% python3 -q
>>> import numpy as np
>>> from numpy import linalg as LA
>>> np.set_printoptions(precision=3, suppress=True, linewidth=140)
>>> tidy = lambda a: np.round(a, 3) + 0
>>> other = np.array([[2, 2], [2, 2], [2, 0], [0, 2]])
>>> W2 = np.array([[3, -3, 3], [-1, 3, 0]])
>>> J = other @ W2
>>> print(J)
[[ 4  0  6]
 [ 4  0  6]
 [ 6 -6  6]
 [-2  6  0]]
>>> print(np.diff(J, axis=0))
[[ 0  0  0]
 [ 2 -6  0]
 [-8 12 -6]]
>>> print(J - J[0])
[[ 0  0  0]
 [ 0  0  0]
 [ 2 -6  0]
 [-6  6 -6]]
>>> print(np.abs(J).max())
6
>>> print(J.sum(axis=1))
[10 10  6  4]
>>> print(tidy(LA.svd(J, compute_uv=False)))
[14.217  7.062  0.   ]
>>> print(J.mean(axis=0))
[3.  0.  4.5]
>>> print(J.sum(axis=0))
[12  0 18]
>>> rk = LA.matrix_rank(J)
>>> print(rk)
2
>>> null = LA.svd(J)[2][rk:].T
>>> print([int(LA.matrix_rank(J[:, :j + 1])) for j in range(3)])
[1, 2, 2]
>>> print([int(LA.matrix_rank(np.delete(J, i, axis=0))) for i in range(4)])
[2, 2, 2, 2]
>>> left, sig, VT = LA.svd(J)
>>> evecs = VT[:(sig > 1e-8).sum()]
>>> rng = np.random.default_rng(74)
>>> x = J[0] + 4 * J[1] + rng.integers(2) * np.eye(3)[2]
>>> print(x)
[20.  0. 30.]
>>> print(tidy(np.diag(evecs.T @ evecs)))
[0.357 0.929 0.714]
>>> print(tidy(np.trace(LA.pinv(J) @ J)))
2.0
>>> print(LA.lstsq(J[:-1].T, J[-1])[2])
2
>>> print(np.abs(np.diag(LA.qr(J)[1])) > 1e-9)
[ True  True False]
>>> print(np.unique(J.round(6), axis=0).shape)
(3, 3)
>>> x = np.array([1, 0, -2])
>>> a = np.maximum(J @ x, 0)
>>> print(np.maximum(J @ x, 0) - np.maximum(-J @ x, 0))
[-8 -8 -6 -2]
>>> W0 = np.array([[-10, -2, 3, 1, 1],
...     [15, 3, 2, 0, -1],
...     [5, 1, -1, 2, -3],
...     [5, 1, 3, 0, 3],
...     [15, 3, 1, -2, 0]])
>>> # column 0 dominates
>>> print(tidy(LA.eigvals(W0)))
[-10.962+0.j      3.783+0.j     -0.411+3.377j  -0.411-3.377j   0.   +0.j   ]
>>> print(tidy(LA.det(W0.T)))
0.0
>>> print(np.einsum("ij,ji->", W0, W0))
112
>>> arr = np.load("x.npy")
>>> print(tidy(arr))
[[0.5   0.25  0.25  0.   ]
 [0.    1.    0.    0.   ]
 [0.333 0.333 0.333 0.   ]
 [0.25  0.25  0.25  0.25 ]]
>>> left, sig, VT = LA.svd(J)
>>> print(np.argmax(sig[:-1] / (sig[1:] + 1e-6)) + 1)
2
>>> other = left[:, :2] @ np.diag(sig[:2]) @ VT[:2]
>>> print(LA.matrix_rank(J, rtol=0.05))
2
>>> print(LA.matrix_rank(other))
2
>>> print(tidy(LA.norm(J - other) / LA.norm(J)))
0.0
>>> idx = rng.permutation(4)
>>> print(idx)
[0 2 3 1]
>>> other = arr[idx][:, idx]
>>> print(np.allclose(other, arr))
False
>>> print(tidy(np.diag(other)))
[0.5   0.333 0.25  1.   ]
>>> print(tidy(np.sort(np.abs(LA.eigvals(other)))))
[0.116 0.25  0.717 1.   ]
>>> print(tidy((arr + arr.T) / 2))
[[0.5   0.125 0.292 0.125]
 [0.125 1.    0.167 0.125]
 [0.292 0.167 0.333 0.125]
 [0.125 0.125 0.125 0.25 ]]
>>> print(tidy(np.trace(arr)))
2.083
>>> print(np.allclose(arr @ arr.T, arr.T @ arr))
False
>>> print(tidy((arr - arr.T) / 2))
[[ 0.     0.125 -0.042 -0.125]
 [-0.125  0.    -0.167 -0.125]
 [ 0.042  0.167  0.    -0.125]
 [ 0.125  0.125  0.125  0.   ]]
>>> hat = np.triu(np.array([[-5, 2, -4, -2, -4],
...     [4, 4, -1, -2, -2],
...     [-5, 1, -5, -4, -5],
...     [-3, -1, -2, -1, -3],
...     [-3, 2, -3, 0, -4]]), 1) + np.eye(5)
>>> other = hat @ W0 @ LA.inv(hat)
>>> print(other)
[[  -70.   126.  -153.  -499. -2285.]
 [  -30.    54.   -71.  -234. -1073.]
 [  -90.   162.  -216.  -708. -3255.]
 [  -40.    72.   -88.  -282. -1299.]
 [   15.   -27.    34.   110.   506.]]
>>> print(tidy(LA.det(other)))
0.0
>>> F = np.loadtxt("a.csv", delimiter=",")
>>> print(F)
[[ 4.  4.  2.  2.  2.  1.]
 [ 2.  0.  4.  1.  0.  2.]
 [ 4.  0.  4.  2.  0.  2.]
 [-4. -4. -2.  0.  0.  0.]
 [-2.  0. -4.  0.  0.  0.]
 [-4.  0. -4.  0.  0.  0.]]
>>> O, R = LA.qr(F)
>>> print(tidy(O.T @ O))
[[1. 0. 0. 0. 0. 0.]
 [0. 1. 0. 0. 0. 0.]
 [0. 0. 1. 0. 0. 0.]
 [0. 0. 0. 1. 0. 0.]
 [0. 0. 0. 0. 1. 0.]
 [0. 0. 0. 0. 0. 1.]]
>>> print(tidy(R))
[[-8.485 -3.771 -7.542 -2.121 -0.943 -1.886]
 [ 0.     4.216 -2.951  0.     1.054 -0.738]
 [ 0.     0.     2.53   0.     0.     0.632]
 [ 0.     0.     0.    -2.121 -0.943 -1.886]
 [ 0.     0.     0.     0.     1.054 -0.738]
 [ 0.     0.     0.     0.     0.    -0.632]]
>>> print(tidy(np.abs(np.diag(R))))
[8.485 4.216 2.53  2.121 1.054 0.632]
>>> print(np.allclose(F, F.T))
False
>>> print(tidy(LA.matrix_power(F, 2)))
[[ 16.   8.  16.  16.   8.  16.]
 [ 12.   4.  10.  12.   4.  10.]
 [ 16.   8.  12.  16.   8.  12.]
 [-32. -16. -32. -16.  -8. -16.]
 [-24.  -8. -20. -12.  -4. -10.]
 [-32. -16. -24. -16.  -8. -12.]]
>>> print(tidy(np.sort(np.abs(LA.eigvals(F)))))
[1.376 1.376 1.376 1.376 5.974 5.974]
>>> print(F @ F)
[[ 16.   8.  16.  16.   8.  16.]
 [ 12.   4.  10.  12.   4.  10.]
 [ 16.   8.  12.  16.   8.  12.]
 [-32. -16. -32. -16.  -8. -16.]
 [-24.  -8. -20. -12.  -4. -10.]
 [-32. -16. -24. -16.  -8. -12.]]
>>> other = LA.inv(F)
>>> print(F @ other)
[[1. 0. 0. 0. 0. 0.]
 [0. 1. 0. 0. 0. 0.]
 [0. 0. 1. 0. 0. 0.]
 [0. 0. 0. 1. 0. 0.]
 [0. 0. 0. 0. 1. 0.]
 [0. 0. 0. 0. 0. 1.]]
>>> print(tidy(LA.cond(F)))
36.33
>>> print(np.allclose(other, F.T))
False
>>> E = np.load("layer2.npy")
>>> print(E)
[[ 4.514  2.749 -9.136]
 [-0.404 -2.408 -1.155]
 [12.124  6.541 -2.357]
 [-1.453 -9.875 10.552]]
>>> hat = E @ LA.solve(E.T @ E, E.T)
>>> print(tidy(LA.eigvalsh(hat)))
[0. 1. 1. 1.]
>>> print(tidy(np.diag(hat)))
[0.833 0.241 0.976 0.95 ]
>>> print(tidy(hat @ E[:, 2]))
[-9.136 -1.155 -2.357 10.552]
>>> print(tidy(hat))
[[ 0.833  0.356  0.063 -0.092]
 [ 0.356  0.241 -0.134  0.195]
 [ 0.063 -0.134  0.976  0.035]
 [-0.092  0.195  0.035  0.95 ]]
>>> print(LA.matrix_rank(np.eye(4) - hat))
1
>>> print(np.allclose(hat @ hat, hat))
True
>>> other = np.c_[E[:, :1] @ np.array([[1]]), np.array([2, 2, -2, 2])]
>>> print(other)
[[ 4.514  2.   ]
 [-0.404  2.   ]
 [12.124 -2.   ]
 [-1.453  2.   ]]
>>> print(LA.matrix_rank(np.c_[E, other]))
4
>>> print(tidy(LA.norm(other - E @ LA.lstsq(E, other)[0], axis=0)))
[0.    0.169]
